$ ipython --no-banner

In [1]: import numpy as np

In [2]: from numpy import linalg as LA

In [3]: np.set_printoptions(precision=2, suppress=True, linewidth=100, floatmode="fixed")

In [4]: def rd(a):
   ...:     return np.round(a, 2) + 0
   ...: 

In [5]: arr = np.loadtxt("run13.csv", delimiter=",")

In [6]: arr
Out[6]: 
array([[-1.71, -3.02, -1.60, -3.88, -1.88],
       [ 0.13,  1.11,  0.54,  0.60,  0.47],
       [ 1.58,  2.88,  1.31,  3.14,  2.39],
       [-0.55, -2.31, -0.72, -2.02, -0.99],
       [-0.32, -1.33, -0.18, -1.53, -0.59],
       [ 0.92,  1.33,  0.78,  1.36,  1.35],
       [-0.77, -0.90, -0.11, -0.43, -0.69],
       [-0.53,  0.12,  0.39, -0.01, -0.24],
       [-1.63, -3.87, -1.90, -4.30, -2.85],
       [-1.20, -2.02, -1.56, -2.66, -1.75],
       [ 0.46,  0.86,  0.56,  0.73, -0.01],
       [ 1.46,  2.48,  1.18,  2.73,  1.07],
       [-2.44, -4.64, -2.88, -6.59, -3.70],
       [-1.37, -3.25, -0.64, -3.16, -2.29],
       [ 2.68,  5.79,  3.38,  7.54,  4.10],
       [ 1.23,  3.40,  2.16,  4.11,  2.76],
       [-1.28, -1.80, -0.90, -3.61, -2.32],
       [-0.95, -3.05, -1.31, -4.14, -2.09],
       [ 0.09,  1.14,  0.26,  0.71,  0.15],
       [ 2.74,  4.83,  2.64,  6.03,  4.10],
       [ 2.52,  5.81,  2.84,  6.14,  4.12],
       [ 0.16,  0.43,  0.20,  0.30,  0.20],
       [-1.88, -2.94, -1.79, -3.49, -2.42],
       [ 1.39,  2.91,  1.59,  4.00,  2.68],
       [-4.31, -7.94, -4.25, -9.49, -5.93],
       [ 0.59,  0.65,  0.10,  0.87,  0.26],
       [ 3.55,  6.86,  3.94,  8.73,  5.36],
       [ 0.97,  3.19,  1.66,  2.71,  1.38]])

In [7]: cen = arr - arr.mean(axis=0)

In [8]: Uu, sig, Vh = LA.svd(cen, full_matrices=False)

In [9]: rd(Vh[0] * np.sign(Vh[0, np.abs(Vh[0]).argmax()]))
Out[9]: array([0.26, 0.53, 0.28, 0.64, 0.40])

In [10]: LA.matrix_rank(cen)
Out[10]: np.int64(5)

In [11]: rd(cen.mean(axis=0))
Out[11]: array([0.00, 0.00, 0.00, 0.00, 0.00])

In [12]: (np.sign(Uu[:, 0]) == np.sign(Uu[0, 0])).astype(int)
Out[12]: array([1, 0, 0, 1, 1, 0, 1, 1, 1, 1, 0, 0, 1, 1, 0, 0, 1, 1, 0, 0, 0, 0, 1, 0, 1, 0, 0, 0])

In [13]: def softmax(z):
    ...:     e = np.exp(z - z.max(axis=-1, keepdims=True))
    ...:     return e / e.sum(axis=-1, keepdims=True)
    ...: 

In [14]: rd(softmax(arr[22]))
Out[14]: array([0.31, 0.11, 0.34, 0.06, 0.18])

In [15]: rd(softmax(arr).sum(axis=1))
Out[15]: 
array([1.00, 1.00, 1.00, 1.00, 1.00, 1.00, 1.00, 1.00, 1.00, 1.00, 1.00, 1.00, 1.00, 1.00, 1.00,
       1.00, 1.00, 1.00, 1.00, 1.00, 1.00, 1.00, 1.00, 1.00, 1.00, 1.00, 1.00, 1.00])

In [16]: rd(softmax(arr[22] + 5))
Out[16]: array([0.31, 0.11, 0.34, 0.06, 0.18])

In [17]: att = arr @ arr.T / np.sqrt(5)

In [18]: softmax(att).round(6).argmax(axis=1)
Out[18]: 
array([24, 26, 26, 24, 24, 26, 24, 24, 24, 24, 26, 26, 24, 24, 26, 26, 24, 24, 26, 26, 26, 26, 24,
       26, 24, 26, 26, 26])

In [19]: rd(softmax(att)[22] @ arr)
Out[19]: array([-4.31, -7.94, -4.25, -9.49, -5.93])

In [20]: idx = arr[:, 2] > np.median(arr[:, 2])

In [21]: r0 = arr[idx].mean(axis=0) - arr[~idx].mean(axis=0)

In [22]: idx.astype(int)
Out[22]: array([0, 1, 1, 0, 0, 1, 0, 1, 0, 0, 1, 1, 0, 0, 1, 1, 0, 0, 1, 1, 1, 0, 0, 1, 0, 0, 1, 1])

In [23]: np.argsort(-np.abs(r0).round(6), kind="stable")
Out[23]: array([3, 1, 4, 2, 0])

In [24]: rd((((arr - arr.mean(axis=0)) @ r0 > 0) == idx).mean())
Out[24]: np.float64(0.89)

In [25]: rng = np.random.default_rng(4022)

In [26]: idx = rng.permutation(5)

In [27]: out = arr[:, idx] * rng.choice([-1, 1], 5)

In [28]: out
Out[28]: 
array([[ 1.71, -3.88,  1.60,  3.02,  1.88],
       [-0.13,  0.60, -0.54, -1.11, -0.47],
       [-1.58,  3.14, -1.31, -2.88, -2.39],
       [ 0.55, -2.02,  0.72,  2.31,  0.99],
       [ 0.32, -1.53,  0.18,  1.33,  0.59],
       [-0.92,  1.36, -0.78, -1.33, -1.35],
       [ 0.77, -0.43,  0.11,  0.90,  0.69],
       [ 0.53, -0.01, -0.39, -0.12,  0.24],
       [ 1.63, -4.30,  1.90,  3.87,  2.85],
       [ 1.20, -2.66,  1.56,  2.02,  1.75],
       [-0.46,  0.73, -0.56, -0.86,  0.01],
       [-1.46,  2.73, -1.18, -2.48, -1.07],
       [ 2.44, -6.59,  2.88,  4.64,  3.70],
       [ 1.37, -3.16,  0.64,  3.25,  2.29],
       [-2.68,  7.54, -3.38, -5.79, -4.10],
       [-1.23,  4.11, -2.16, -3.40, -2.76],
       [ 1.28, -3.61,  0.90,  1.80,  2.32],
       [ 0.95, -4.14,  1.31,  3.05,  2.09],
       [-0.09,  0.71, -0.26, -1.14, -0.15],
       [-2.74,  6.03, -2.64, -4.83, -4.10],
       [-2.52,  6.14, -2.84, -5.81, -4.12],
       [-0.16,  0.30, -0.20, -0.43, -0.20],
       [ 1.88, -3.49,  1.79,  2.94,  2.42],
       [-1.39,  4.00, -1.59, -2.91, -2.68],
       [ 4.31, -9.49,  4.25,  7.94,  5.93],
       [-0.59,  0.87, -0.10, -0.65, -0.26],
       [-3.55,  8.73, -3.94, -6.86, -5.36],
       [-0.97,  2.71, -1.66, -3.19, -1.38]])

In [29]: Uu, _, Vh = LA.svd(arr.T @ out)

In [30]: idx
Out[30]: array([0, 3, 2, 1, 4])

In [31]: rd(Uu @ Vh)
Out[31]: 
array([[-1.00,  0.00,  0.00,  0.00,  0.00],
       [ 0.00,  0.00,  0.00, -1.00,  0.00],
       [ 0.00,  0.00, -1.00,  0.00,  0.00],
       [ 0.00,  1.00,  0.00,  0.00,  0.00],
       [ 0.00,  0.00,  0.00,  0.00, -1.00]])

In [32]: rd(LA.lstsq(arr, out)[0])
Out[32]: 
array([[-1.00,  0.00,  0.00,  0.00,  0.00],
       [ 0.00,  0.00,  0.00, -1.00,  0.00],
       [ 0.00,  0.00, -1.00,  0.00,  0.00],
       [ 0.00,  1.00,  0.00,  0.00,  0.00],
       [ 0.00,  0.00,  0.00,  0.00, -1.00]])
